$ ipython --no-banner

In [1]: import numpy as np

In [2]: np.set_printoptions(precision=2, suppress=True, linewidth=200, sign=" ")

In [3]: arr = np.tril(np.array([[6, 2, 3], [-9, -1, 5], [-5, 6, 2]]), -1) + np.eye(3, dtype=int)

In [4]: arr
Out[4]: 
array([[ 1,  0,  0],
       [-9,  1,  0],
       [-5,  6,  1]])

In [5]: vals, V = np.linalg.eig(arr)

In [6]: np.sort(np.linalg.eigvals(arr.T))
Out[6]: array([ 1.,  1.,  1.])

In [7]: np.sort(np.linalg.eigvals(np.linalg.inv(arr)))
Out[7]: array([ 1.,  1.,  1.])

In [8]: rng = np.random.default_rng(35791)

In [9]: idx = rng.permutation(3)

In [10]: B = arr[:, idx] * rng.choice([-1, 1], 3)

In [11]: B
Out[11]: 
array([[ 0, -1,  0],
       [ 0,  9,  1],
       [-1,  5,  6]])

In [12]: U, _, vt = np.linalg.svd(arr.T @ B)

In [13]: idx
Out[13]: array([ 2,  0,  1])

In [14]: W0 = np.load("sample19.npy")

In [15]: W0
Out[15]: 
array([[25, 35, -5],
       [35, 49, -7],
       [-5, -7,  1]])

In [16]: def softmax(z):
    ...:     e = np.exp(z - z.max(axis=-1, keepdims=True))
    ...:     return e / e.sum(axis=-1, keepdims=True)
    ...: 

In [17]: softmax(W0).sum(axis=1)
Out[17]: array([ 1.,  1.,  1.])

In [18]: np.round(softmax(10 * W0[2]), 2) + 0
Out[18]: array([ 0.,  0.,  1.])

In [19]: scores = W0 @ W0.T / np.sqrt(3)

In [20]: softmax(scores).round(6).argmax(axis=1)
Out[20]: array([ 1,  1,  2])

In [21]: np.round(softmax(scores), 2) + 0
Out[21]: 
array([[ 0.,  1.,  0.],
       [ 0.,  1.,  0.],
       [ 0.,  0.,  1.]])

In [22]: U, sigma, vt = np.linalg.svd(W0)

In [23]: sigma.round(2) + 0
Out[23]: array([ 75.,   0.,   0.])

In [24]: B = U[:, :1] @ np.diag(sigma[:1]) @ vt[:1]

In [25]: B
Out[25]: 
array([[25., 35., -5.],
       [35., 49., -7.],
       [-5., -7.,  1.]])

In [26]: P = np.triu(np.array([[0, 2, 0], [0, 1, 1], [2, 1, 0]]), 1) + np.eye(3)

In [27]: B = P @ W0 @ np.linalg.inv(P)

In [28]: round(float(np.linalg.det(B)), 2)
Out[28]: 0.0

In [29]: np.round(np.poly(B), 2) + 0
Out[29]: array([  1., -75.,   0.,   0.])

In [30]: data = np.load("a.npy")

In [31]: data
Out[31]: 
array([[ 4,  1,  1,  1],
       [ 1,  0,  2,  3],
       [ 1,  2,  0,  1],
       [ 1,  3,  1,  4]])

In [32]: # symmetric

In [33]: vec = np.array([2, 1, 3, 3])

In [34]: rhs = data @ vec

In [35]: beta, lr = np.zeros(4), 1 / np.linalg.norm(data, 2) ** 2

In [36]: for i in range(10):
    ...:     beta -= lr * data.T @ (data @ beta - rhs)
    ...:     if i % 2 == 0: print(i, round(np.linalg.norm(data @ beta - rhs), 2))
    ...: 
0 3.59
2 2.78
4 2.16
6 1.67
8 1.3

In [37]: beta
Out[37]: array([ 2.18,  0.99,  1.94,  3.33])

In [38]: feats = np.load("x.npy")

In [39]: feats
Out[39]: 
array([[-0.01,  1.24, -2.6 ],
       [ 0.  , -0.07,  0.24],
       [ 0.02, -2.86,  5.71],
       [ 0.  , -0.87,  1.65],
       [ 0.  , -0.82,  1.66],
       [ 0.04, -1.01,  1.91],
       [-0.04, -0.24,  0.69],
       [ 0.  , -0.77,  1.61],
       [ 0.04, -1.68,  3.47],
       [ 0.01, -0.19,  0.36],
       [ 0.01, -1.26,  2.56],
       [-0.03, -0.66,  1.32],
       [-0.05,  0.2 , -0.21],
       [ 0.  , -0.13,  0.2 ],
       [ 0.  , -0.63,  1.22],
       [-0.05, -1.06,  1.98],
       [-0.04,  1.34, -2.62],
       [ 0.04, -0.89,  1.8 ],
       [-0.03,  0.06, -0.17],
       [-0.01,  2.36, -4.66]])

In [40]: Ac = feats - feats.mean(axis=0)

In [41]: V = np.linalg.svd(Ac)[2][:1]

In [42]: B = Ac - Ac @ V.T @ V

In [43]: round(np.linalg.norm(B) / np.linalg.norm(Ac), 2)
Out[43]: np.float64(0.02)

In [44]: (Ac @ V.T).std(axis=0)
Out[44]: array([ 2.46])

In [45]: np.linalg.norm(B, axis=1).round(6).argmax()
Out[45]: np.int64(6)

In [46]: np.round(np.diag(V.T @ V), 2) + 0
Out[46]: array([ 0. ,  0.2,  0.8])

In [47]: np.cov(Ac @ V.T, rowvar=False)
Out[47]: array( 6.35)

In [48]: B = np.c_[feats[:, :1] @ np.array([[0]]), np.array([0, -1, -5, 1, -2, 3, 0, 4, -4, 1, 3, -1, -4, -1, 0, -3, -1, 5, 0, 5])]

In [49]: B
Out[49]: 
array([[ 0.,  0.],
       [ 0., -1.],
       [ 0., -5.],
       [ 0.,  1.],
       [ 0., -2.],
       [ 0.,  3.],
       [ 0.,  0.],
       [ 0.,  4.],
       [ 0., -4.],
       [ 0.,  1.],
       [ 0.,  3.],
       [ 0., -1.],
       [ 0., -4.],
       [ 0., -1.],
       [ 0.,  0.],
       [ 0., -3.],
       [ 0., -1.],
       [ 0.,  5.],
       [ 0.,  0.],
       [ 0.,  5.]])

In [50]: np.linalg.norm(np.linalg.qr(feats)[0].T @ B, axis=0) ** 2 / ((B ** 2).sum(axis=0) + 1e-12)
Out[50]: array([ 0.  ,  0.29])

In [51]: np.linalg.lstsq(feats, B[:, 0])[0]
Out[51]: array([ 0.,  0.,  0.])

In [52]: idx = feats[:, 1] > np.median(feats[:, 1])

In [53]: r0 = feats[idx].mean(axis=0) - feats[~idx].mean(axis=0)

In [54]: r0
Out[54]: array([-0.02,  1.58, -3.12])

In [55]: np.argsort(-np.abs(r0).round(6), kind="stable")
Out[55]: array([ 2,  1,  0])

In [56]: F = np.load("arr.npy")

In [57]: F
Out[57]: 
array([[ 1,  0,  0],
       [ 2,  1,  0],
       [ 2,  0,  1]])

In [58]: # triangular

In [59]: C2 = F.T @ F

In [60]: np.linalg.matrix_rank(C2)
Out[60]: np.int64(3)

In [61]: np.linalg.eigvalsh(C2)[::-1]
Out[61]: array([ 9.9,  1. ,  0.1])

In [62]: C2
Out[62]: 
array([[ 9,  2,  2],
       [ 2,  1,  0],
       [ 2,  0,  1]])

In [63]: np.linalg.svd(F, compute_uv=False) ** 2
Out[63]: array([ 9.9,  1. ,  0.1])

In [64]: blk = np.stack([F, 4 * F, F[::-1]])

In [65]: np.linalg.matrix_rank(blk.reshape(3, -1))
Out[65]: np.int64(2)

In [66]: np.linalg.matrix_rank(blk)
Out[66]: array([ 3,  3,  3])

In [67]: np.linalg.norm(blk, axis=(1, 2))
Out[67]: array([  3.32,  13.27,   3.32])

In [68]: A = np.minimum.outer(np.arange(1, 5), np.arange(1, 5)) * 4

In [69]: A
Out[69]: 
array([[  4,   4,   4,   4],
       [  4,   8,   8,   8],
       [  4,   8,  12,  12],
       [  4,   8,  12,  16]])

In [70]: A @ A
Out[70]: 
array([[  64,  112,  144,  160],
       [ 112,  208,  272,  304],
       [ 144,  272,  368,  416],
       [ 160,  304,  416,  480]])

In [71]: np.allclose(A @ A.T, A.T @ A)
Out[71]: True

In [72]: (A + A.T) / 2
Out[72]: 
array([[  4.,   4.,   4.,   4.],
       [  4.,   8.,   8.,   8.],
       [  4.,   8.,  12.,  12.],
       [  4.,   8.,  12.,  16.]])

In [73]: E = np.load("test17.npy")

In [74]: E
Out[74]: 
array([[ -5.,   6.,   6.],
       [  0.,   7.,   0.],
       [-12.,   6.,  13.]])

In [75]: r0, v = E[2], E[1]

In [76]: r0 @ r0
Out[76]: np.float64(349.0)

In [77]: pr = (r0 @ v) / (r0 @ r0) * r0

In [78]: np.outer(r0, v)
Out[78]: 
array([[ -0., -84.,  -0.],
       [  0.,  42.,   0.],
       [  0.,  91.,   0.]])

In [79]: round(float(np.linalg.norm(r0 + v) ** 2 + np.linalg.norm(r0 - v) ** 2), 2)
Out[79]: 796.0

In [80]: v - pr
Out[80]: array([ 1.44,  6.28, -1.56])

In [81]: pr
Out[81]: array([-1.44,  0.72,  1.56])

In [82]: B = E[0, 0] * E[1:] - np.outer(E[1:, 0], E[0])

In [83]: B
Out[83]: 
array([[  0., -35.,  -0.],
       [  0.,  42.,   7.]])

In [84]: E[:, 0] / E[0, 0]
Out[84]: array([ 1. , -0. ,  2.4])

In [85]: round(np.log10(np.linalg.cond(E)))
Out[85]: 2

In [86]: np.abs(np.linalg.svd(E)[2][-1])
Out[86]: array([ 0.73,  0.02,  0.68])

In [87]: [round(float(x), 2) for x in np.linalg.svd(E, compute_uv=False)[:3]]
Out[87]: [21.12, 7.0, 0.33]

In [88]: np.linalg.cond(E) > 100
Out[88]: np.False_

In [89]: np.linalg.matrix_rank(E, rtol=0.1)
Out[89]: np.int64(2)

In [90]: np.argsort(-np.linalg.norm(E, axis=0).round(6), kind="stable")[:3]
Out[90]: array([ 2,  0,  1])

In [91]: J = np.loadtxt("run2.csv", delimiter=",")

In [92]: J
Out[92]: 
array([[  4.42,   2.  ,  16.66],
       [  0.66,   2.  ,   1.65],
       [ -1.99,   2.  ,  -8.96],
       [  1.94,   2.  ,   6.75],
       [ -0.48,   2.  ,  -2.92],
       [  3.12,   2.  ,  11.5 ],
       [  0.01,   2.  ,  -0.96],
       [ -2.6 ,   2.  , -11.39],
       [  2.87,   2.  ,  10.5 ],
       [  1.02,   2.  ,   3.1 ],
       [ -1.89,   2.  ,  -8.56],
       [ -2.37,   2.  , -10.5 ],
       [  3.42,   2.  ,  12.67],
       [ -0.89,   2.  ,  -4.57],
       [  0.01,   2.  ,  -0.96]])

In [93]: U, sigma, vt = np.linalg.svd(J)

In [94]: sigma.round(2) + 0
Out[94]: array([ 35.19,   7.75,   0.  ])

In [95]: B = U[:, :2] @ np.diag(sigma[:2]) @ vt[:2]

In [96]: round(np.linalg.norm(J - B, 2), 2), round(sigma[2], 2)
Out[96]: (np.float64(0.0), np.float64(0.0))

In [97]: np.round(np.linalg.norm(J - B) / np.linalg.norm(J), 2)
Out[97]: np.float64(0.0)

In [98]: round(float(np.abs(J - B).max()), 2)
Out[98]: 0.0

In [99]: np.linalg.matrix_rank(B)
Out[99]: np.int64(2)

In [100]: np.linalg.inv(J)
LinAlgError: Last 2 dimensions of the array must be square


In [101]: J @ np.linalg.pinv(J) @ J
Out[101]: 
array([[  4.42,   2.  ,  16.66],
       [  0.66,   2.  ,   1.65],
       [ -1.99,   2.  ,  -8.96],
       [  1.94,   2.  ,   6.75],
       [ -0.48,   2.  ,  -2.92],
       [  3.12,   2.  ,  11.5 ],
       [  0.01,   2.  ,  -0.96],
       [ -2.6 ,   2.  , -11.39],
       [  2.87,   2.  ,  10.5 ],
       [  1.02,   2.  ,   3.1 ],
       [ -1.89,   2.  ,  -8.56],
       [ -2.37,   2.  , -10.5 ],
       [  3.42,   2.  ,  12.67],
       [ -0.89,   2.  ,  -4.57],
       [  0.01,   2.  ,  -0.96]])

In [102]: np.linalg.lstsq(J[:-1].T, J[-1])[2]
Out[102]: np.int32(2)

In [103]: np.abs(np.diag(np.linalg.qr(J)[1])) > 1e-9
Out[103]: array([ True,  True, False])

In [104]: round(float(np.trace(np.linalg.pinv(J) @ J)), 2)
Out[104]: 2.0
